$ python -q
>>> import numpy as np
>>> np.set_printoptions(precision=1, suppress=True, linewidth=200)
>>> rd = lambda a: np.round(a, 1) + 0
>>> K = np.loadtxt("m.csv", delimiter=",")
>>> print(K)
[[ -3.6   0.   -5.3]
 [ -0.9  -4.1   7.7]
 [ -8.2  -3.6 -17.8]
 [-19.6  -9.4  11.7]
 [ -9.    1.6 -11.6]
 [  6.4  -7.3  27.8]
 [  5.9 -12.5   0.8]
 [  1.5  -9.5  26.1]
 [ -3.   -1.7  -8.1]
 [  1.9   4.2  -0.5]
 [  3.   -1.2  -3.9]
 [  8.5 -14.3 -19.1]
 [-10.    9.4 -16.5]]
>>> u = np.array([3, 3])
>>> print(rd(np.polyval(u, K[1])))
[ 0.3 -9.3 26.1]
>>> print(rd(np.cross(K[1, :3], K[11, :3])))
[188.4  48.3  47.7]
>>> print(rd(np.convolve(K[1], u)))
[ -2.7 -15.   10.8  23.1]
>>> u, g = K[10], K[1]
>>> print(rd(u @ g))
-27.8
>>> print(rd(u @ u))
25.6
>>> p = (u @ g) / (u @ u) * u
>>> print(rd((g - p) @ u))
0.0
>>> F = np.load("a.npy")
>>> print(F)
[[ 0.   3.8 -0.6  0.8]
 [ 2.7  9.4  0.4  1.9]
 [ 0.1 -5.1 -0.8 -1. ]
 [-0.2  1.9 -0.8  0.4]
 [-1.  -8.6  0.9 -1.6]
 [-1.4 -3.1 -0.6 -0.7]
 [ 0.3 -0.2 -0.4  0.1]
 [-0.4 -3.8  0.5 -0.7]
 [-1.  -4.2 -0.5 -0.8]
 [-0.2 -1.7 -0.8 -0.4]
 [-1.   4.7 -0.1  0.9]
 [ 2.4 -3.4  1.4 -0.7]
 [-1.1  4.7  0.1  0.9]
 [-0.8 -6.1  0.1 -1.1]
 [ 0.9  0.7  0.7  0.2]
 [ 0.4  0.  -0.5  0. ]
 [-1.7 -8.2 -0.4 -1.6]
 [-0.5  3.5 -0.1  0.8]
 [-0.1  6.7  1.5  1.4]
 [ 0.5 -5.5  0.5 -1.1]
 [ 1.  -5.4  0.8 -1.1]
 [ 1.2  0.5 -0.2  0. ]
 [ 0.8  4.1  0.   0.9]
 [ 0.2  0.1  0.9 -0.1]
 [-1.2 -3.5 -0.4 -0.7]
 [ 0.3  2.9  0.5  0.6]
 [-0.3 -4.2 -1.7 -0.9]
 [ 0.8  0.9  0.3  0.2]
 [-1.8 -1.8 -1.1 -0.4]
 [ 0.  -4.7  0.8 -1. ]
 [ 1.1  0.2  0.3  0. ]]
>>> # column 1 dominates
>>> cen = F - F.mean(axis=0)
>>> U, sig, Vt = np.linalg.svd(cen, full_matrices=False)
>>> print(rd(np.abs(Vt[-1])))
[0.  0.2 0.  1. ]
>>> print(rd(sig ** 2 / (sig ** 2).sum()))
[0.9 0.1 0.  0. ]
>>> print(np.linalg.matrix_rank(cen))
4
>>> print(rd(Vt[0] * np.sign(Vt[0, np.abs(Vt[0]).argmax()])))
[0.1 1.  0.  0.2]
>>> print(rd((sig ** 2).sum() ** 2 / (sig ** 4).sum()))
1.2
>>> print(np.abs(U[:, 0]).argmax())
1
